$ python -q
>>> import numpy as np
>>> np.set_printoptions(suppress=True, linewidth=140)
>>> def tidy(a):
...     return np.round(a, 3) + 0
... 
>>> A = np.loadtxt("case7.csv", delimiter=",")
>>> A
array([[ 2.497,  3.093, -0.422, -1.023,  0.448,  0.342,  1.71 , -1.961, -4.032, -0.639],
       [ 1.895, -4.197, -2.889, -4.617, -3.942,  1.95 ,  1.359, -0.44 , -0.945,  1.695],
       [ 0.429,  1.715,  0.17 ,  0.441,  1.205,  0.736,  2.602,  1.239, -0.508, -2.816],
       [ 1.598,  1.441, -2.674, -3.663,  1.399,  2.268, -1.133,  0.702,  3.292,  3.297],
       [ 0.735, -1.331,  3.162,  2.44 , -0.091,  2.447, -3.445, -0.648, -0.375, -2.773],
       [ 0.421,  2.475, -2.578,  0.321, -0.414,  1.325,  1.452, -1.156, -1.421,  0.377],
       [-2.641,  7.329, -0.915,  2.157,  2.16 , -4.264, -0.456, -1.183, -2.367, -3.289],
       [ 0.295, -1.793, -0.477,  0.158,  2.136,  0.596,  0.492,  0.619,  1.456,  1.763],
       [-0.066, -3.651, -2.231,  2.762, -0.787,  0.219, -1.054, -0.026, -0.697, -2.595],
       [-4.422,  2.073,  1.002,  1.424,  0.25 ,  0.612,  2.934,  1.906, -4.227, -3.003],
       [ 1.174, -0.949, -1.924,  2.702, -0.917, -2.062, -0.598, -0.947, -0.018, -2.029],
       [-0.517,  0.552, -0.849, -2.396,  0.457, -1.04 , -1.223, -0.801, -1.024, -3.927],
       [ 3.027,  1.34 , -0.694,  2.177, -0.829, -4.904,  2.31 , -0.616,  2.061, -0.447],
       [-0.963, -0.337, -0.566,  3.194, -0.028, -2.066,  2.112, -0.276,  0.195,  0.664],
       [ 3.317,  0.995,  0.913,  1.031,  1.575,  1.516,  1.48 , -0.694, -0.424,  0.114],
       [ 1.643,  0.295, -1.643, -4.572, -4.233, -3.614,  0.116,  1.76 , -0.825,  1.599],
       [-2.844, -4.673, -2.727, -0.177,  0.898,  3.646,  0.952,  1.872, -1.088,  0.949]])
>>> rng = np.random.default_rng(52)
>>> Y = A + rng.integers(-2, 3, (17, 8)) @ rng.integers(-2, 3, (8, 10))
>>> tidy(Y)
array([[ -0.503,  -0.907,   0.578,  -6.023,   1.448,  -1.658,   4.71 ,   1.039,  -1.032, -11.639],
       [  5.895,   3.803,  -5.889,  -4.617,   2.058,  12.95 ,  -5.641,  -3.44 ,   3.055,   1.695],
       [  9.429,   3.715,   1.17 ,   3.441,  -3.795,   6.736,  -6.398,  -0.761,  -4.508,   2.184],
       [  2.598,   5.441,  -3.674,   3.337,  11.399,  -7.732,   1.867,   8.702,  -1.708,  -2.703],
       [ -0.265,   0.669,   4.162,   7.44 ,   5.909,   0.447,  -3.445,   3.352,  -0.375,  -9.773],
       [  4.421,   0.475,   1.422,  11.321,  -6.414,   4.325,  -1.548,  -1.156,  -5.421,   9.377],
       [ -2.641,  18.329,  -6.915,  13.157,  13.16 ,  -5.264,   0.544,   0.817,  -4.367,  -4.289],
       [  0.295,   0.207,  -0.477,  11.158,   4.136,  -3.404,   3.492,   2.619,  -3.544,  -4.237],
       [ -1.066, -12.651,  -0.231,  -7.238,  -6.787,  -3.781,   0.946,   3.974,   1.303,   0.405],
       [ -1.422,   8.073, -10.998,  -9.576,   6.25 ,  11.612,  -2.066,   7.906,   6.773,  -0.003],
       [  4.174,   5.051,  -0.924,   3.702,   2.083,   5.938,  -9.598,  -4.947,   1.982,   2.971],
       [ -6.517,  -5.448,   6.151,  11.604,  -3.543, -11.04 ,   5.777,   1.199,  -7.024,  -2.927],
       [  5.027,   5.34 ,  -5.694,  -3.823,   0.171,  -2.904,   2.31 ,  -4.616,   2.061,  -1.447],
       [ -5.963,  -2.337,   2.434,   8.194,   4.972, -14.066,   8.112,   5.724,  -2.805,  -3.336],
       [  0.317,  -9.005,  10.913,   2.031,  -2.425,  -6.484,   0.48 ,   6.306,  -1.424,  -3.886],
       [  5.643,  -1.705,  -0.643,   3.428,  -8.233,  -6.614,  -2.884,   8.76 ,  -4.825,  15.599],
       [  3.156,  -4.673,  -3.727,  -6.177,  -1.102,  10.646,  -9.048,   5.872,   2.912,   9.949]])
>>> np.linalg.matrix_rank(Y - A, tol=1e-8)
np.int64(8)
>>> Y = np.c_[A[:, :3] @ np.array([[0, -2, 2], [-2, -3, 0], [-3, 0, 1]]), np.array([-3, 1, 3, -5, -2, -1, -2, 2, -1, 0, 1, 0, 4, 3, 4, -2, -2])]
>>> tidy(Y)
array([[ -4.92 , -14.273,   4.572,  -3.   ],
       [ 17.061,   8.801,   0.901,   1.   ],
       [ -3.94 ,  -6.003,   1.028,   3.   ],
       [  5.14 ,  -7.519,   0.522,  -5.   ],
       [ -6.824,   2.523,   4.632,  -2.   ],
       [  2.784,  -8.267,  -1.736,  -1.   ],
       [-11.913, -16.705,  -6.197,  -2.   ],
       [  5.017,   4.789,   0.113,   2.   ],
       [ 13.995,  11.085,  -2.363,  -1.   ],
       [ -7.152,   2.625,  -7.842,   0.   ],
       [  7.67 ,   0.499,   0.424,   1.   ],
       [  1.443,  -0.622,  -1.883,   0.   ],
       [ -0.598, -10.074,   5.36 ,   4.   ],
       [  2.372,   2.937,  -2.492,   3.   ],
       [ -4.729,  -9.619,   7.547,   4.   ],
       [  4.339,  -4.171,   1.643,  -2.   ],
       [ 17.527,  19.707,  -8.415,  -2.   ]])
>>> tidy(np.linalg.norm(Y - A @ np.linalg.lstsq(A, Y)[0], axis=0))
array([0.   , 0.   , 0.   , 4.147])
>>> np.linalg.matrix_rank(Y)
np.int64(4)
>>> m1 = np.loadtxt("layer9.csv", delimiter=",")
>>> m1
array([[1.   , 0.5  , 0.25 , 0.125, 0.062, 0.031, 0.016, 0.008, 0.004],
       [0.5  , 1.   , 0.5  , 0.25 , 0.125, 0.062, 0.031, 0.016, 0.008],
       [0.25 , 0.5  , 1.   , 0.5  , 0.25 , 0.125, 0.062, 0.031, 0.016],
       [0.125, 0.25 , 0.5  , 1.   , 0.5  , 0.25 , 0.125, 0.062, 0.031],
       [0.062, 0.125, 0.25 , 0.5  , 1.   , 0.5  , 0.25 , 0.125, 0.062],
       [0.031, 0.062, 0.125, 0.25 , 0.5  , 1.   , 0.5  , 0.25 , 0.125],
       [0.016, 0.031, 0.062, 0.125, 0.25 , 0.5  , 1.   , 0.5  , 0.25 ],
       [0.008, 0.016, 0.031, 0.062, 0.125, 0.25 , 0.5  , 1.   , 0.5  ],
       [0.004, 0.008, 0.016, 0.031, 0.062, 0.125, 0.25 , 0.5  , 1.   ]])
>>> # symmetric, so the eigenvalues are real
>>> x0 = np.ones(9)
>>> for _ in range(4):
...     x0 = m1 @ x0
...     x0 /= np.linalg.norm(x0)
...     print(round(x0 @ m1 @ x0, 3))
... 
2.616
2.629
2.632
2.633
>>> tidy(np.linalg.eigvalsh(m1)[-1])
np.float64(2.633)
>>> arr = np.load("sample6.npy")
>>> arr
array([[-3., -2.,  2.,  0.,  1.,  1.],
       [ 3., -2.,  0.,  0.,  0.,  1.],
       [ 0.,  0.,  0.,  0.,  2.,  0.],
       [ 0.,  0.,  2.,  0.,  0.,  0.],
       [ 0.,  0.,  2.,  2.,  0.,  1.],
       [ 0.,  0.,  1.,  2.,  1.,  0.]])
>>> tidy(np.linalg.norm(arr, "nuc"))
np.float64(15.974)
>>> tidy(np.linalg.norm(arr[5] - arr[0]))
np.float64(4.359)
>>> tidy(np.linalg.norm(arr, axis=0))
array([4.243, 2.828, 3.606, 2.828, 2.449, 1.732])
>>> tidy(np.linalg.norm(arr, 1)), tidy(np.linalg.norm(arr, np.inf))
(np.float64(7.0), np.float64(9.0))
>>> print(tidy(np.linalg.norm(arr, 2)))
5.03
>>> theta = np.radians(72)
>>> r_ = np.eye(6)
>>> r_[0, 0] = r_[2, 2] = np.cos(theta)
>>> r_[0, 2], r_[2, 0] = -np.sin(theta), np.sin(theta)
>>> tidy(r_)
array([[ 0.309,  0.   , -0.951,  0.   ,  0.   ,  0.   ],
       [ 0.   ,  1.   ,  0.   ,  0.   ,  0.   ,  0.   ],
       [ 0.951,  0.   ,  0.309,  0.   ,  0.   ,  0.   ],
       [ 0.   ,  0.   ,  0.   ,  1.   ,  0.   ,  0.   ],
       [ 0.   ,  0.   ,  0.   ,  0.   ,  1.   ,  0.   ],
       [ 0.   ,  0.   ,  0.   ,  0.   ,  0.   ,  1.   ]])
>>> Y = arr @ r_.T
>>> tidy(np.linalg.det(r_)), tidy(np.trace(r_))
(np.float64(1.0), np.float64(4.618))
